$ python3 -q
>>> import numpy as np
>>> from numpy import linalg as LA
>>> np.set_printoptions(suppress=True, linewidth=200)
>>> rnd = lambda a: np.round(a, 2) + 0
>>> data = np.load("run13.npy")
>>> data
array([[  0,   4,  -4,  -2,  -2],
       [  0, -10,  10,   5,   5],
       [  0,   4,  -4,  -2,  -2],
       [  0,   4,  -4,  -2,  -2],
       [  0, -10,  10,   5,   5]])
>>> np.allclose(data[:-1].T @ LA.lstsq(data[:-1].T, data[-1])[0], data[-1])
True
>>> np.abs(np.diag(LA.qr(data)[1])) > 1e-9
array([False,  True, False, False, False])
>>> np.unique(data.round(6), axis=0).shape
(2, 5)
>>> LA.lstsq(data[:-1].T, data[-1])[2]
np.int32(1)
>>> rnd(data @ LA.pinv(data) @ data)
array([[  0.,   4.,  -4.,  -2.,  -2.],
       [  0., -10.,  10.,   5.,   5.],
       [  0.,   4.,  -4.,  -2.,  -2.],
       [  0.,   4.,  -4.,  -2.,  -2.],
       [  0., -10.,  10.,   5.,   5.]])
>>> mat = np.loadtxt("a.csv", delimiter=",")
>>> mat
array([[ 0.,  3., -2.,  2.],
       [ 2.,  0.,  3., -2.],
       [-2.,  2.,  0.,  3.],
       [ 3., -2.,  2.,  0.]])
>>> O = mat.astype(float).copy()
>>> for j in range(4):
...     O[:, j] -= O[:, :j] @ (O[:, :j].T @ O[:, j])
...     O[:, j] /= LA.norm(O[:, j])
... 
>>> rnd(O.T @ mat)
array([[ 4.12, -2.43,  2.91, -2.43],
       [ 0.  ,  3.33, -0.88,  1.83],
       [ 0.  ,  0.  ,  2.78, -0.48],
       [ 0.  ,  0.  ,  0.  ,  2.74]])
>>> J = np.load("out9.npy")
>>> J
array([[ 0,  3],
       [-1, -1]])
>>> np.allclose(J @ J.T, J.T @ J)
False
>>> J.inv()
Traceback (most recent call last):
  File "<python-input-19>", line 1, in <module>
    J.inv()
    ^^^^^
AttributeError: 'numpy.ndarray' object has no attribute 'inv'
>>> np.trace(J)
np.int64(-1)
>>> (J + J.T) / 2
array([[ 0.,  1.],
       [ 1., -1.]])
>>> (J - J.T) / 2
array([[ 0.,  2.],
       [-2.,  0.]])
>>> rnd(np.abs(LA.eigvals(J)).max())
np.float64(1.73)
>>> rnd(np.sort(np.abs(LA.eigvals(J))))
array([1.73, 1.73])
>>> LA.determinant(J)
Traceback (most recent call last):
  File "<python-input-25>", line 1, in <module>
    LA.determinant(J)
    ^^^^^^^^^^^^^^
AttributeError: module 'numpy.linalg' has no attribute 'determinant'
